% python3 -q
>>> import numpy as np
>>> np.set_printoptions(precision=1, suppress=True, linewidth=120)
>>> def rd(a):
...     return np.round(a, 1) + 0
... 
>>> J = np.array([[3.0, -4.0], [0.0, -1.0]])
>>> J
array([[ 3., -4.],
       [ 0., -1.]])
>>> J - J[0]
array([[ 0.,  0.],
       [-3.,  3.]])
>>> rd(np.linalg.norm(J))
np.float64(5.1)
>>> J.shape
(2, 2)
>>> np.diff(J, axis=0)
array([[-3.,  3.]])
>>> rd(np.linalg.svd(J, compute_uv=False))
array([5.1, 0.6])
>>> np.linalg.matrix_rank(J)
np.int64(2)
>>> np.unravel_index(np.abs(J).argmax(), J.shape)
(np.int64(0), np.int64(1))
>>> np.count_nonzero(J)
np.int64(3)
>>> X = np.cumsum(np.array([[-1, -1, -3],
...     [1, -1, -2],
...     [-3, 1, -1],
...     [-3, 0, 3],
...     [-2, -1, 2],
...     [2, -1, 1],
...     [-2, 2, -2],
...     [3, 3, -1],
...     [2, 0, -1],
...     [3, 0, -3],
...     [0, 2, 1],
...     [-1, 1, -3],
...     [3, 3, 0],
...     [2, -2, 3],
...     [2, -3, 1],
...     [-3, 3, 0],
...     [-3, -2, -2],
...     [-1, 0, 1],
...     [3, -3, -1],
...     [-3, 0, -1],
...     [1, -3, 2],
...     [-2, 3, -1],
...     [-2, -2, 1],
...     [-1, 3, -1],
...     [0, -1, -1]]), axis=0)
>>> X
array([[-1, -1, -3],
       [ 0, -2, -5],
       [-3, -1, -6],
       [-6, -1, -3],
       [-8, -2, -1],
       [-6, -3,  0],
       [-8, -1, -2],
       [-5,  2, -3],
       [-3,  2, -4],
       [ 0,  2, -7],
       [ 0,  4, -6],
       [-1,  5, -9],
       [ 2,  8, -9],
       [ 4,  6, -6],
       [ 6,  3, -5],
       [ 3,  6, -5],
       [ 0,  4, -7],
       [-1,  4, -6],
       [ 2,  1, -7],
       [-1,  1, -8],
       [ 0, -2, -6],
       [-2,  1, -7],
       [-4, -1, -6],
       [-5,  2, -7],
       [-5,  1, -8]])
>>> x = np.array([3, -1, -1])
>>> y = X @ x
>>> rd(np.linalg.lstsq(X, y)[0])
array([ 3., -1., -1.])
>>> y
array([  1,   7,  -2, -14, -21, -15, -21, -14,  -7,   5,   2,   1,   7,  12,  20,   8,   3,  -1,  12,   4,   8,   0,
        -5, -10,  -8])
>>> rng = np.random.default_rng(36140)
>>> y = y + 0.3 * rng.normal(size=25)
>>> rd(y)
array([  0.7,   7.1,  -2.2, -13.9, -20.9, -14.7, -21.3, -14.3,  -7.1,   4.8,   2. ,   0.8,   6.9,  11.3,  20.1,   7.9,
         3. ,  -0.4,  11.9,   4.3,   7.8,   0. ,  -5.6, -10.5,  -7.6])
>>> beta, *_ = np.linalg.lstsq(X, y)
>>> [round(float(np.linalg.norm(np.linalg.solve(X.T @ X + lam * np.eye(3), X.T @ y))), 2) for lam in (0, 1, 10, 100)]
[3.32, 3.29, 3.09, 2.14]
>>> rd(beta)
array([ 3., -1., -1.])
>>> rd(X.T @ (y - X @ beta))
array([0., 0., 0.])
>>> beta.round()
array([ 3., -1., -1.])
>>> Y = X[0, 0] * X[1:] - np.outer(X[1:, 0], X[0])
>>> Y
array([[  0,   2,   5],
       [  0,  -2,  -3],
       [  0,  -5, -15],
       [  0,  -6, -23],
       [  0,  -3, -18],
       [  0,  -7, -22],
       [  0,  -7, -12],
       [  0,  -5,  -5],
       [  0,  -2,   7],
       [  0,  -4,   6],
       [  0,  -6,   6],
       [  0,  -6,  15],
       [  0,  -2,  18],
       [  0,   3,  23],
       [  0,  -3,  14],
       [  0,  -4,   7],
       [  0,  -5,   3],
       [  0,   1,  13],
       [  0,  -2,   5],
       [  0,   2,   6],
       [  0,  -3,   1],
       [  0,  -3,  -6],
       [  0,  -7,  -8],
       [  0,  -6,  -7]])
>>> np.flatnonzero(~Y.round(6).any(axis=1))
array([], dtype=int64)
>>> np.linalg.matrix_rank(Y), np.linalg.matrix_rank(X)
(np.int64(2), np.int64(3))
>>> X[:, 0] / X[0, 0]
array([ 1., -0.,  3.,  6.,  8.,  6.,  8.,  5.,  3., -0., -0.,  1., -2., -4., -6., -3., -0.,  1., -2.,  1., -0.,  2.,
        4.,  5.,  5.])
>>> basis = X[[13, 23]].astype(float)
>>> for _ in range(4):
...     idx = np.linalg.norm(X[:, None] - basis, axis=-1).argmin(axis=1)
...     basis = np.array([X[idx == j].mean(axis=0) for j in range(2)])
... 
>>> idx
array([1, 1, 1, 1, 1, 1, 1, 1, 1, 0, 0, 0, 0, 0, 0, 0, 0, 0, 0, 0, 1, 1, 1, 1, 1])
>>> rd(basis[1] - basis[0])
array([-5.3, -4.4,  2.5])
>>> Y = np.c_[X[:, :1] @ np.array([[2]]), np.array([-6, 9, -3, 9, 5, -8, -4, 7, 5, 4, -9, 6, 1, 2, 8, 6, 7, -9, 8, -1, -6, -1, -9, -9, 9])]
>>> Y
array([[ -2,  -6],
       [  0,   9],
       [ -6,  -3],
       [-12,   9],
       [-16,   5],
       [-12,  -8],
       [-16,  -4],
       [-10,   7],
       [ -6,   5],
       [  0,   4],
       [  0,  -9],
       [ -2,   6],
       [  4,   1],
       [  8,   2],
       [ 12,   8],
       [  6,   6],
       [  0,   7],
       [ -2,  -9],
       [  4,   8],
       [ -2,  -1],
       [  0,  -6],
       [ -4,  -1],
       [ -8,  -9],
       [-10,  -9],
       [-10,   9]])
>>> rd(np.linalg.lstsq(X, Y[:, 0])[0])
array([2., 0., 0.])
>>> rd(np.linalg.norm(Y[17] - Y[22]))
np.float64(6.0)
>>> np.linalg.norm(Y, axis=1).argmax()
np.int64(4)
>>> rd(np.linalg.norm(Y, "nuc"))
np.float64(72.3)
>>> Y[17] @ Y[22]
np.int64(97)
>>> rd(np.linalg.norm(Y, 2))
np.float64(40.0)
